>>> import numpy as np
>>> from numpy import linalg as LA
>>> np.set_printoptions(suppress=True, linewidth=160)
>>> m1 = np.load("sample1.npy")
>>> m1
array([[ 3. ,  8.3,  8. ,  4.2,  7.3, -3.1],
       [ 2.7,  7.5,  8.1,  4.2,  7.6, -3.3],
       [ 3.2,  7.7,  7.8,  3.6,  6.7, -3.2],
       [ 2.8,  7.8,  8. ,  4.1,  7.2, -3. ],
       [ 3.3,  8. ,  8.3,  3.5,  7.2, -2.8],
       [ 2.7,  8.2,  8.3,  4.1,  6.6, -3. ],
       [ 3. ,  8. ,  7.9,  4.2,  7.1, -3.4],
       [ 2.4,  8.4,  7.9,  3.6,  7.2, -3.3],
       [ 2.6,  7.8,  8.8,  4.4,  7.3, -3.2],
       [ 3.2,  8.1,  7.8,  4. ,  7.1, -2.5],
       [ 3. ,  8.2,  7.9,  4. ,  6.6, -2.9],
       [ 2.9,  8.1,  8.6,  4.4,  7.7, -2.8],
       [ 3. ,  7.6,  8.3,  4.5,  6.8, -2.5],
       [ 3. ,  8.1,  7.7,  3.6,  7. , -2.9],
       [ 2.8,  7.6,  7.9,  3.8,  6.9, -3.2],
       [-3.5, -7.2,  7.4, -6.7,  2.9, -4. ],
       [-3.1, -7.3,  6.8, -6.9,  3. , -4.6],
       [-2.6, -7.5,  6.9, -7.3,  3.3, -3.8],
       [-3.2, -7. ,  7.3, -7. ,  2.7, -3.8],
       [-2.7, -7. ,  7.5, -7. ,  3. , -3.9],
       [-3.2, -7.1,  6.5, -6.5,  3.6, -4.1],
       [-3.2, -6.9,  7.4, -6.8,  2.8, -3.7],
       [-3. , -6.9,  6.9, -7.5,  3.1, -4.1],
       [-2.8, -7.3,  7. , -7. ,  3.3, -4.1],
       [-2.8, -7.1,  6.9, -6.4,  3.3, -4.1],
       [-2.9, -7.1,  7. , -7.2,  3.5, -4.2],
       [-2.5, -6.7,  7.2, -7. ,  3.1, -4. ],
       [-3.3, -6.8,  6.8, -7.5,  2.4, -3.7],
       [-3.6, -6.7,  7.5, -7.5,  3.3, -4.1],
       [-2.8, -7.2,  7. , -7.1,  2.9, -3.8],
       [-2.1,  3. ,  2.8, -1.5,  6.6, -6.9],
       [-2.2,  3.1,  3.2, -0.9,  7.1, -6.5],
       [-1.8,  3.2,  2.8, -0.3,  6.7, -6.9],
       [-2.3,  3.1,  2.5, -1.1,  6.6, -7.1],
       [-2.2,  3.3,  2.7, -1.1,  7.2, -6.6],
       [-2.6,  2.6,  3. , -0.8,  6.8, -7.5],
       [-1.6,  3.2,  2.9, -0.4,  7.4, -7.1],
       [-2. ,  2.8,  3.3, -0.9,  7.2, -6.6],
       [-2.2,  2.2,  3.4, -0.5,  7.1, -6.9],
       [-2.6,  3.3,  3.1, -0.8,  7.2, -7.1],
       [-2.2,  3.4,  3. , -1.1,  7.5, -6.8],
       [-2.5,  2.9,  3. , -1.2,  7.3, -6.8],
       [-2.1,  2.8,  2.9, -0.9,  7.2, -6.8],
       [-2.2,  2.9,  3.1, -1.3,  7.1, -6.4],
       [-1.9,  3. ,  3. , -1.1,  7. , -6.9]])
>>> d = LA.norm(m1[:, None] - m1[None], axis=-1)
>>> np.flatnonzero(d[12] < d.mean() / 2)
array([ 0,  1,  2,  3,  4,  5,  6,  7,  8,  9, 10, 11, 12, 13, 14])
>>> d.mean(axis=1).argmax()
np.int64(27)
>>> np.unravel_index(d.round(6).argmax(), d.shape)
(np.int64(11), np.int64(27))
>>> d[12].round(6).argsort(kind="stable")[:4]
array([12,  3,  9,  5])
>>> d[:5, :5].round(1)
array([[0. , 0.9, 1.1, 0.6, 0.9],
       [0.9, 0. , 1.2, 0.6, 1.2],
       [1.1, 1.2, 0. , 0.9, 0.9],
       [0.6, 0.6, 0.9, 0. , 0.9],
       [0.9, 1.2, 0.9, 0.9, 0. ]])
>>> f = np.array([4, -1, 1])
>>> np.round(np.polyval(f, m1[4]), 1)
array([ 41.3, 249. , 268.3,  46.5, 201.2,  35.2])
>>> Ac = (m1 - m1.mean(axis=0)) / m1.std(axis=0)
>>> np.round(Ac.std(axis=0), 1)
array([1., 1., 1., 1., 1., 1.])
>>> coef = LA.lstsq(np.delete(Ac, 3, axis=1), Ac[:, 3])[0]
>>> coef.round(1)
array([ 0.3,  0.7,  0.2,  0.1, -0.2])
>>> np.abs(coef).argmax()
np.int64(1)
>>> P = m1 @ LA.solve(m1.T @ m1, m1.T)
>>> np.round(LA.eigvalsh(P), 1) + 0
array([0., 0., 0., 0., 0., 0., 0., 0., 0., 0., 0., 0., 0., 0., 0., 0., 0., 0., 0., 0., 0., 0., 0., 0., 0., 0., 0., 0., 0., 0., 0., 0., 0., 0., 0., 0., 0., 0.,
       0., 1., 1., 1., 1., 1., 1.])
>>> np.allclose(P @ P, P)
True
